% ipython --no-banner

In [1]: import numpy as np

In [2]: import numpy.linalg as la

In [3]: np.set_printoptions(precision=2, suppress=True, linewidth=140)

In [4]: rd = lambda a: np.round(a, 2) + 0

In [5]: E = np.load("w.npy")

In [6]: E
Out[6]: 
array([[ 2, -2,  2, -2,  2, -2],
       [ 0,  2,  0,  2,  0,  2],
       [ 0,  0,  0,  0,  0,  0],
       [ 2, -2,  2, -2,  2, -2],
       [ 0,  2,  0,  2,  0,  2],
       [ 0,  0,  0,  0,  0,  0]])

In [7]: Uu, sig, Vt = la.svd(E)

In [8]: rd(sig)
Out[8]: array([7.93, 3.03, 0.  , 0.  , 0.  , 0.  ])

In [9]: np.argmax(sig[:-1] / (sig[1:] + 1e-6)) + 1
Out[9]: np.int64(2)

In [10]: B = Uu[:, :2] @ np.diag(sig[:2]) @ Vt[:2]

In [11]: rd(np.abs(E - B).max())
Out[11]: np.float64(0.0)

In [12]: print(rd(E @ la.pinv(E) @ E))
[[ 2. -2.  2. -2.  2. -2.]
 [ 0.  2.  0.  2.  0.  2.]
 [ 0.  0.  0.  0.  0.  0.]
 [ 2. -2.  2. -2.  2. -2.]
 [ 0.  2.  0.  2.  0.  2.]
 [ 0.  0.  0.  0.  0.  0.]]

In [13]: rd(np.trace(la.pinv(E) @ E))
Out[13]: np.float64(2.0)

In [14]: np.allclose(E[:-1].T @ la.lstsq(E[:-1].T, E[-1])[0], E[-1])
Out[14]: True

In [15]: la.lstsq(E[:-1].T, E[-1])[2]
Out[15]: np.int32(2)

In [16]: rng = np.random.default_rng(113)

In [17]: B = E + rng.integers(-2, 3, (6, 2)) @ rng.integers(-2, 3, (2, 6))

In [18]: B
Out[18]: 
array([[-2, -4,  5,  0,  7, -2],
       [ 0,  0,  1,  0,  3, -2],
       [ 0, -2,  1, -2,  3, -4],
       [ 3, -1,  1, -2,  0, -1],
       [ 2,  2, -1,  0, -1,  0],
       [-2,  2,  0,  4, -2,  6]])

In [19]: np.abs(B - E).sum(axis=1)
Out[19]: array([16, 12, 12,  6,  8, 16])

In [20]: rk = la.matrix_rank(E)

In [21]: rk
Out[21]: np.int64(2)

In [22]: N = la.svd(E)[2][rk:].T

In [23]: rd(N @ N.T)
Out[23]: 
array([[ 0.67,  0.  , -0.33,  0.  , -0.33,  0.  ],
       [ 0.  ,  0.67,  0.  , -0.33,  0.  , -0.33],
       [-0.33,  0.  ,  0.67,  0.  , -0.33,  0.  ],
       [ 0.  , -0.33,  0.  ,  0.67,  0.  , -0.33],
       [-0.33,  0.  , -0.33,  0.  ,  0.67,  0.  ],
       [ 0.  , -0.33,  0.  , -0.33,  0.  ,  0.67]])

In [24]: print(np.allclose(E @ N, 0))
True

In [25]: print([int(la.matrix_rank(E[:i])) for i in range(1, len(E) + 1)])
[1, 2, 2, 2, 2, 2]

In [26]: [int(la.matrix_rank(E[:, :j + 1])) for j in range(6)]
Out[26]: [1, 2, 2, 2, 2, 2]

In [27]: F = np.load("arr.npy")

In [28]: rd(F)
Out[28]: 
array([[-0.32, -0.31,  0.13, -0.39,  0.14, -0.19,  0.34,  0.23, -0.47,  0.03, -0.38,  0.22],
       [ 0.82,  0.02, -0.18, -0.17,  0.05,  0.14,  0.31,  0.31,  0.  , -0.11, -0.14,  0.12],
       [-0.35,  0.3 , -0.5 ,  0.33, -0.01,  0.25,  0.32,  0.33, -0.2 , -0.3 ,  0.14,  0.03],
       [ 0.18,  0.01,  0.16, -0.07, -0.34, -0.11,  0.11, -0.08, -0.57, -0.13,  0.29, -0.61],
       [ 0.03,  0.19, -0.29, -0.01, -0.62, -0.42, -0.15,  0.22, -0.06,  0.42, -0.01,  0.27],
       [-0.03,  0.27,  0.33, -0.19,  0.35, -0.21, -0.06,  0.5 ,  0.05,  0.09,  0.59,  0.09],
       [ 0.09, -0.56, -0.08,  0.11, -0.06,  0.31, -0.49,  0.16, -0.32, -0.09,  0.29,  0.32],
       [-0.06, -0.14, -0.32, -0.37,  0.04,  0.23,  0.37, -0.39,  0.03,  0.42,  0.46,  0.1 ],
       [ 0.06, -0.01, -0.07,  0.31,  0.33,  0.2 , -0.08,  0.22, -0.21,  0.69, -0.21, -0.35],
       [ 0.21, -0.02, -0.1 ,  0.46,  0.37, -0.53,  0.13, -0.37, -0.28, -0.03,  0.13,  0.28],
       [-0.06, -0.57, -0.31,  0.07,  0.04, -0.4 ,  0.12,  0.27,  0.4 , -0.08,  0.11, -0.38],
       [ 0.  ,  0.22, -0.51, -0.45,  0.33, -0.15, -0.49, -0.1 , -0.16, -0.16, -0.11, -0.18]])

In [29]: q, R = la.qr(F)

In [30]: rd(q @ R)
Out[30]: 
array([[-0.32, -0.31,  0.13, -0.39,  0.14, -0.19,  0.34,  0.23, -0.47,  0.03, -0.38,  0.22],
       [ 0.82,  0.02, -0.18, -0.17,  0.05,  0.14,  0.31,  0.31,  0.  , -0.11, -0.14,  0.12],
       [-0.35,  0.3 , -0.5 ,  0.33, -0.01,  0.25,  0.32,  0.33, -0.2 , -0.3 ,  0.14,  0.03],
       [ 0.18,  0.01,  0.16, -0.07, -0.34, -0.11,  0.11, -0.08, -0.57, -0.13,  0.29, -0.61],
       [ 0.03,  0.19, -0.29, -0.01, -0.62, -0.42, -0.15,  0.22, -0.06,  0.42, -0.01,  0.27],
       [-0.03,  0.27,  0.33, -0.19,  0.35, -0.21, -0.06,  0.5 ,  0.05,  0.09,  0.59,  0.09],
       [ 0.09, -0.56, -0.08,  0.11, -0.06,  0.31, -0.49,  0.16, -0.32, -0.09,  0.29,  0.32],
       [-0.06, -0.14, -0.32, -0.37,  0.04,  0.23,  0.37, -0.39,  0.03,  0.42,  0.46,  0.1 ],
       [ 0.06, -0.01, -0.07,  0.31,  0.33,  0.2 , -0.08,  0.22, -0.21,  0.69, -0.21, -0.35],
       [ 0.21, -0.02, -0.1 ,  0.46,  0.37, -0.53,  0.13, -0.37, -0.28, -0.03,  0.13,  0.28],
       [-0.06, -0.57, -0.31,  0.07,  0.04, -0.4 ,  0.12,  0.27,  0.4 , -0.08,  0.11, -0.38],
       [ 0.  ,  0.22, -0.51, -0.45,  0.33, -0.15, -0.49, -0.1 , -0.16, -0.16, -0.11, -0.18]])

In [31]: print(rd(abs(R[0, 0])), rd(la.norm(F[:, 0])))
1.0 1.0

In [32]: print(rd(q))
[[-0.32 -0.31  0.13 -0.39  0.14 -0.19  0.34  0.23 -0.47  0.03 -0.38  0.22]
 [ 0.82  0.02 -0.18 -0.17  0.05  0.14  0.31  0.31  0.   -0.11 -0.14  0.12]
 [-0.35  0.3  -0.5   0.33 -0.01  0.25  0.32  0.33 -0.2  -0.3   0.14  0.03]
 [ 0.18  0.01  0.16 -0.07 -0.34 -0.11  0.11 -0.08 -0.57 -0.13  0.29 -0.61]
 [ 0.03  0.19 -0.29 -0.01 -0.62 -0.42 -0.15  0.22 -0.06  0.42 -0.01  0.27]
 [-0.03  0.27  0.33 -0.19  0.35 -0.21 -0.06  0.5   0.05  0.09  0.59  0.09]
 [ 0.09 -0.56 -0.08  0.11 -0.06  0.31 -0.49  0.16 -0.32 -0.09  0.29  0.32]
 [-0.06 -0.14 -0.32 -0.37  0.04  0.23  0.37 -0.39  0.03  0.42  0.46  0.1 ]
 [ 0.06 -0.01 -0.07  0.31  0.33  0.2  -0.08  0.22 -0.21  0.69 -0.21 -0.35]
 [ 0.21 -0.02 -0.1   0.46  0.37 -0.53  0.13 -0.37 -0.28 -0.03  0.13  0.28]
 [-0.06 -0.57 -0.31  0.07  0.04 -0.4   0.12  0.27  0.4  -0.08  0.11 -0.38]
 [ 0.    0.22 -0.51 -0.45  0.33 -0.15 -0.49 -0.1  -0.16 -0.16 -0.11 -0.18]]
